In [1]: import numpy as np

In [2]: np.set_printoptions(precision=2, suppress=True, linewidth=120, legacy="1.25")

In [3]: rd = lambda a: np.round(a, 2) + 0

In [4]: feats = np.loadtxt("data.csv", delimiter=",")

In [5]: feats
Out[5]: 
array([[-4., -2.,  5.],
       [ 0.,  3.,  1.],
       [ 0.,  0.,  4.]])

In [6]: ev, evecs = np.linalg.eig(feats)

In [7]: rd(np.sort(np.linalg.eigvals(feats.T)))
Out[7]: array([-4.,  3.,  4.])

In [8]: rd(np.sort(np.linalg.eigvals(np.linalg.inv(feats))))
Out[8]: array([-0.25,  0.25,  0.33])

In [9]: ev
Out[9]: array([-4.,  3.,  4.])

In [10]: print(np.prod(ev))
-48.0

In [11]: feats @ evecs[:, 0] - ev[0] * evecs[:, 0]
Out[11]: array([0., 0., 0.])

In [12]: rd(np.sort(np.linalg.eigvals(feats @ feats)))
Out[12]: array([ 9., 16., 16.])

In [13]: rng = np.random.default_rng(515)

In [14]: labels = rng.permutation(3)

In [15]: print(labels)
[2 1 0]

In [16]: Y = feats[labels][:, labels]

In [17]: print(np.diag(Y))
[ 4.  3. -4.]

In [18]: rd(np.linalg.det(Y)), rd(np.linalg.det(feats[labels]))
Out[18]: (-48.0, 48.0)

In [19]: print(np.trace(Y))
3.0

In [20]: print(rd(np.abs(np.linalg.eigvals(feats)).max()))
4.0

In [21]: rd(np.linalg.matrix_power(feats, 3))
Out[21]: 
array([[-64., -26.,  74.],
       [  0.,  27.,  37.],
       [  0.,   0.,  64.]])

In [22]: rd(np.linalg.det(feats))
Out[22]: -48.0

In [23]: np.linalg.determinant(feats)
---------------------------------------------------------------------------
AttributeError                            Traceback (most recent call last)
Cell In[23], line 1
----> 1 np.linalg.determinant(feats)

AttributeError: module 'numpy.linalg' has no attribute 'determinant'

In [24]: (feats - feats.T) / 2
Out[24]: 
array([[ 0. , -1. ,  2.5],
       [ 1. ,  0. ,  0.5],
       [-2.5, -0.5,  0. ]])

In [25]: np.allclose(feats @ feats.T, feats.T @ feats)
Out[25]: False

In [26]: np.allclose(feats, feats.T)
Out[26]: False

In [27]: np.trace(feats)
Out[27]: 3.0

In [28]: J = np.load("case7.npy")

In [29]: print(J)
[[ 4.18  8.17 -2.02 -3.41]
 [ 1.92  3.78 -2.4   8.73]
 [-6.2   4.88  5.41  2.92]
 [ 1.59  4.48 -7.14 -5.14]
 [-0.03  7.53  6.   -2.69]
 [-5.76  4.6   5.59 -3.8 ]
 [-5.6  -4.38 -3.06  6.33]
 [ 3.13 -3.17 -4.82 -7.54]
 [-5.3   2.29 -6.76 -4.57]
 [ 3.71 -7.76 -4.39  2.61]
 [ 3.1  -2.51  6.07 -6.87]
 [ 2.91 -0.03  8.5   4.39]
 [ 0.06  1.97 -9.68  1.53]
 [-0.46 -1.88  8.79 -4.36]
 [ 7.01 -1.36 -3.71  5.94]
 [-4.96 -4.71  4.2   5.96]
 [-0.93 -4.53 -7.28 -5.07]
 [-0.35  2.24 -3.99  8.89]
 [-2.28  3.06  9.24 -0.39]
 [ 3.01 -7.3   6.08 -0.82]]

In [30]: proj = J @ np.linalg.solve(J.T @ J, J.T)

In [31]: np.allclose(proj @ proj, proj)
Out[31]: True

In [32]: np.linalg.matrix_rank(np.eye(20) - proj)
Out[32]: 16

In [33]: x0 = np.array([-5, -1, -4, -5])

In [34]: y = J @ x0

In [35]: rd(np.linalg.lstsq(J, y)[0])
Out[35]: array([-5., -1., -4., -5.])

In [36]: y = y + 0.05 * rng.normal(size=20)

In [37]: print(rd(y))
[ -4.   -47.49 -10.05  41.75 -18.05  20.89  12.99  44.38  74.14  -6.34  -2.89 -70.53  28.86  -9.17 -48.5  -17.06  63.64
 -28.86 -26.7  -27.95]

In [38]: beta, *_ = np.linalg.lstsq(J, y)

In [39]: print(rd(beta))
[-5.01 -1.   -4.   -5.  ]

In [40]: [round(float(np.linalg.norm(np.linalg.solve(J.T @ J + lam * np.eye(4), J.T @ y))), 2) for lam in (0, 1, 10, 100)]
Out[40]: [8.19, 8.16, 7.96, 6.41]
